% python3 -q
>>> import numpy as np
>>> from numpy import linalg as LA
>>> np.set_printoptions(precision=3, suppress=True, linewidth=200, sign=" ")
>>> feats = np.load("data.npy")
>>> feats
array([[ 1,  0,  1,  3,  3],
       [ 1,  2,  0,  1,  3],
       [ 1,  1,  1,  3,  3],
       [ 0,  3,  2,  1,  3],
       [ 1,  2,  3,  3,  2],
       [ 1,  3,  3,  0,  1],
       [ 3,  1,  3,  2,  3]])
>>> x = np.array([-1, 2, 0, 2, -2])
>>> y = feats @ x
>>> beta, lr = np.zeros(5), 1 / LA.norm(feats, 2) ** 2
>>> for i in range(8):
...     beta -= lr * feats.T @ (feats @ beta - y)
...     if i % 2 == 0: print(i, round(LA.norm(feats @ beta - y), 3))
... 
0 6.336
2 5.714
4 5.23
6 4.838
>>> beta
array([-0.423,  0.564,  0.415,  0.152, -0.268])
>>> round(LA.cond(feats), 3)
np.float64(14.593)
>>> rng = np.random.default_rng(86839)
>>> lab = rng.permutation(5)
>>> B = feats[:, lab] * rng.choice([-1, 1], 5)
>>> B
array([[-1, -3,  1, -3,  0],
       [-1, -3,  0, -1,  2],
       [-1, -3,  1, -3,  1],
       [ 0, -3,  2, -1,  3],
       [-1, -2,  3, -3,  2],
       [-1, -1,  3,  0,  3],
       [-3, -3,  3, -2,  1]])
>>> U, _, Vt = LA.svd(feats.T @ B)
>>> np.round(U @ Vt, 3) + 0
array([[-1.,  0.,  0.,  0.,  0.],
       [ 0.,  0.,  0.,  0.,  1.],
       [ 0.,  0.,  1.,  0.,  0.],
       [ 0.,  0.,  0., -1.,  0.],
       [ 0., -1.,  0.,  0.,  0.]])
>>> np.round(LA.lstsq(feats, B)[0], 3) + 0
array([[-1.,  0.,  0.,  0.,  0.],
       [ 0.,  0.,  0.,  0.,  1.],
       [ 0.,  0.,  1.,  0.,  0.],
       [ 0.,  0.,  0., -1.,  0.],
       [ 0., -1.,  0.,  0.,  0.]])
>>> B = np.c_[feats[:, :4] @ np.array([[-1, 1, 0, -3], [-3, -3, -3, -1], [1, 2, 2, -1], [3, 3, 2, -3]]), np.array([-1, -2, -1, 1, 2, 0, -3])]
>>> B
array([[  9,  12,   8, -13,  -1],
       [ -4,  -2,  -4,  -8,  -2],
       [  6,   9,   5, -14,  -1],
       [ -4,  -2,  -3,  -8,   1],
       [  5,  10,   6, -17,   2],
       [ -7,  -2,  -3,  -9,   0],
       [  3,  12,   7, -19,  -3]])
>>> np.round(LA.norm(B - feats @ LA.lstsq(feats, B)[0], axis=0), 3) + 0
array([ 0.   ,  0.   ,  0.   ,  0.   ,  0.851])
>>> LA.matrix_rank(np.c_[feats, B])
np.int64(6)
>>> w1 = np.array([[-5, 1, -4, -5, 2, 0],
...     [0, 5, 4, 5, -2, 0],
...     [-1, 3, -1, -3, 1, 3],
...     [-1, 1, 3, 5, 2, 4],
...     [-1, 1, 0, 0, 0, 2]])
>>> beta = np.array([0, 4, 3, 0, -4, -5])
>>> H = np.maximum(B @ w1 + beta, 0)
>>> H
array([[  0,  83,   0,   0,   0,   0],
       [ 34,   0,   0,   0,   0,   0],
       [  0,  55,   0,   0,   0,   0],
       [ 30,   0,   0,   0,   0,   0],
       [  0,  62,   0,   0,   0,   0],
       [ 47,   0,   0,   0,   0,   0],
       [  0,  66,   0,   0,   0,   0]])
>>> Z = np.array([[0, -5, 3],
...     [-5, -3, 5],
...     [-5, 1, 2],
...     [1, -1, 4],
...     [-4, 3, -4],
...     [-3, 5, 4]])
>>> H @ Z
array([[-415, -249,  415],
       [   0, -170,  102],
       [-275, -165,  275],
       [   0, -150,   90],
       [-310, -186,  310],
       [   0, -235,  141],
       [-330, -198,  330]])
